% python3 -q
>>> import numpy as np
>>> np.set_printoptions(precision=2, suppress=True, linewidth=100)
>>> tidy = lambda a: np.round(a, 2) + 0
>>> A = np.loadtxt("mat.csv", delimiter=",")
>>> A
array([[-12.,   3.,  -2.,   1.,   5.,  -6.,  -6.],
       [  5., -12.,  -3.,   6.,  -4.,   4.,   0.],
       [ -8.,  -2.,   5.,   4.,  -4.,  -1.,  -7.],
       [ -9.,   3.,   0., -14.,   1.,   1.,  -6.],
       [ -6.,   7.,   4.,  -9.,  -8.,  -6.,  -4.],
       [  4.,   1.,  -5.,  -6.,  -9.,   9.,  -2.],
       [  5.,   8.,  -4.,  -2.,  -7.,   8.,  12.]])
>>> q, Rm = np.linalg.qr(A)
>>> tidy(np.abs(np.diag(Rm)))
array([19.77, 15.87,  8.43, 14.29, 13.84,  7.11,  6.19])
>>> tidy(abs(Rm[0, 0])), tidy(np.linalg.norm(A[:, 0]))
(np.float64(19.77), np.float64(19.77))
>>> Uu, sigma, vt = np.linalg.svd(A, full_matrices=False)
>>> (sigma > 1e-8).sum()
np.int64(7)
>>> tidy(np.abs(vt[0]))
array([0.65, 0.21, 0.2 , 0.3 , 0.15, 0.4 , 0.47])
>>> tidy(np.cumsum(sigma ** 2) / np.sum(sigma ** 2))
array([0.44, 0.74, 0.87, 0.94, 0.98, 0.99, 1.  ])
>>> tidy(sigma)
array([28.98, 23.83, 15.69, 11.63,  8.74,  5.03,  4.16])
>>> tidy(np.sqrt((sigma ** 2).sum())), tidy(np.linalg.norm(A))
(np.float64(43.68), np.float64(43.68))
>>> r0 = np.array([1, 2, -2, -2, 0, -1, -2])
>>> out = A + np.outer(r0, np.eye(7)[1])
>>> tidy(np.linalg.det(out) / np.linalg.det(A)), tidy(1 + np.linalg.solve(A, r0)[1])
(np.float64(0.85), np.float64(0.85))
>>> out
array([[-12.,   4.,  -2.,   1.,   5.,  -6.,  -6.],
       [  5., -10.,  -3.,   6.,  -4.,   4.,   0.],
       [ -8.,  -4.,   5.,   4.,  -4.,  -1.,  -7.],
       [ -9.,   1.,   0., -14.,   1.,   1.,  -6.],
       [ -6.,   7.,   4.,  -9.,  -8.,  -6.,  -4.],
       [  4.,   0.,  -5.,  -6.,  -9.,   9.,  -2.],
       [  5.,   6.,  -4.,  -2.,  -7.,   8.,  12.]])
>>> np.linalg.matrix_rank(out - A)
np.int64(1)
>>> rng = np.random.default_rng(92)
>>> z = rng.permutation(7)
>>> out = A[:, z] * rng.choice([-1, 1], 7)
>>> out
array([[ -5.,   2.,  -6.,  12.,   1.,  -6.,  -3.],
       [  4.,   3.,   0.,  -5.,   6.,   4.,  12.],
       [  4.,  -5.,  -7.,   8.,   4.,  -1.,   2.],
       [ -1.,  -0.,  -6.,   9., -14.,   1.,  -3.],
       [  8.,  -4.,  -4.,   6.,  -9.,  -6.,  -7.],
       [  9.,   5.,  -2.,  -4.,  -6.,   9.,  -1.],
       [  7.,   4.,  12.,  -5.,  -2.,   8.,  -8.]])
>>> Uu, _, vt = np.linalg.svd(A.T @ out)
>>> z
array([4, 2, 6, 0, 3, 5, 1])
>>> tidy(Uu @ vt)
array([[ 0.,  0.,  0., -1.,  0.,  0.,  0.],
       [ 0.,  0.,  0.,  0.,  0.,  0., -1.],
       [ 0., -1.,  0.,  0.,  0.,  0.,  0.],
       [ 0.,  0.,  0.,  0.,  1.,  0.,  0.],
       [-1.,  0.,  0.,  0.,  0.,  0.,  0.],
       [ 0.,  0.,  0.,  0.,  0.,  1.,  0.],
       [ 0.,  0.,  1.,  0.,  0.,  0.,  0.]])
>>> tidy(np.linalg.lstsq(A, out)[0])
array([[ 0.,  0.,  0., -1.,  0.,  0.,  0.],
       [ 0.,  0.,  0.,  0.,  0.,  0., -1.],
       [ 0., -1.,  0.,  0.,  0.,  0.,  0.],
       [ 0.,  0.,  0.,  0.,  1.,  0.,  0.],
       [-1.,  0.,  0.,  0.,  0.,  0.,  0.],
       [ 0.,  0.,  0.,  0.,  0.,  1.,  0.],
       [ 0.,  0.,  1.,  0.,  0.,  0.,  0.]])
